In [1]: import numpy as np

In [2]: np.set_printoptions(precision=1, suppress=True, linewidth=100, legacy="1.25")

In [3]: X = np.load("w.npy")

In [4]: X
Out[4]: 
array([[9, 1, 1],
       [9, 9, 4],
       [9, 9, 4],
       [4, 9, 3]])

In [5]: # row 2 repeats row 1

In [6]: np.abs(np.linalg.svd(X)[2][-1])
Out[6]: array([0.1, 0.3, 0.9])

In [7]: round(np.log10(np.linalg.cond(X)))
Out[7]: 2

In [8]: print(np.round(np.linalg.norm(X, 2) / np.linalg.norm(X), 1))
1.0

In [9]: print(np.linalg.matrix_rank(X, rtol=0.1))
2

In [10]: np.argsort(-np.linalg.norm(X, axis=0).round(6), kind="stable")[:3]
Out[10]: array([0, 1, 2])

In [11]: feats = np.load("layer5.npy")

In [12]: feats
Out[12]: 
array([[0, 0, 0, 0],
       [0, 0, 1, 0],
       [0, 1, 0, 1],
       [0, 0, 1, 0]])

In [13]: w, vecs = np.linalg.eigh(feats)

In [14]: vec = np.array([0, -1, -1, -3])

In [15]: round(vec @ feats @ vec / (vec @ vec), 1), np.round(w[0], 1), np.round(w[-1], 1)
Out[15]: (0.7, -1.4, 1.4)

In [16]: (np.sign(vecs[:, -1].round(6)) == np.sign(vecs[0, -1].round(6))).astype(int)
Out[16]: array([1, 0, 0, 0])

In [17]: vec @ feats @ vec
Out[17]: 8

In [18]: np.round(vecs * np.abs(w) @ vecs.T, 1) + 0
Out[18]: 
array([[0. , 0. , 0. , 0. ],
       [0. , 0.7, 0. , 0.7],
       [0. , 0. , 1.4, 0. ],
       [0. , 0.7, 0. , 0.7]])

In [19]: (np.linalg.matrix_power((feats != 0) + (feats.T != 0) + np.eye(4), 4) > 0).astype(int)
Out[19]: 
array([[1, 0, 0, 0],
       [0, 1, 1, 1],
       [0, 1, 1, 1],
       [0, 1, 1, 1]])

In [20]: np.round(np.sort(np.linalg.eigvals(feats).real), 1) + 0
Out[20]: array([-1.4,  0. ,  0. ,  1.4])

In [21]: (feats != 0).astype(int)
Out[21]: 
array([[0, 0, 0, 0],
       [0, 0, 1, 0],
       [0, 1, 0, 1],
       [0, 0, 1, 0]])

In [22]: np.flatnonzero(np.linalg.matrix_power((feats != 0) + (feats.T != 0) + np.eye(4), 4)[0])
Out[22]: array([0])

In [23]: mat = np.load("mat.npy")

In [24]: mat
Out[24]: 
array([[6., 1., 1.],
       [1., 6., 1.],
       [1., 1., 6.]])

In [25]: vec = np.ones(3)

In [26]: for _ in range(6):
    ...:     vec = mat @ vec
    ...:     vec /= np.linalg.norm(vec)
    ...:     print(round(vec @ mat @ vec, 1))
    ...: 
8.0
8.0
8.0
8.0
8.0
8.0

In [27]: np.round(np.linalg.eigvalsh(mat)[-1], 1)
Out[27]: 8.0

In [28]: vec
Out[28]: array([0.6, 0.6, 0.6])

In [29]: E = np.load("block1.npy")

In [30]: print(E)
[[ 7  3  3]
 [12 12 12]
 [18 14 16]
 [19 14 18]
 [19 19 25]
 [23 28 34]
 [30 33 37]
 [30 39 45]
 [32 48 47]
 [41 54 52]
 [44 54 61]
 [48 58 69]
 [53 63 74]
 [57 63 82]
 [65 68 83]]

In [31]: Xs = (E - E.mean(axis=0)) / E.std(axis=0)

In [32]: Xs.std(axis=0)
Out[32]: array([1., 1., 1.])

In [33]: coef = np.linalg.lstsq(np.delete(Xs, 2, axis=1), Xs[:, 2])[0]

In [34]: np.abs(coef).argmax()
Out[34]: 0

In [35]: coef
Out[35]: array([0.6, 0.4])
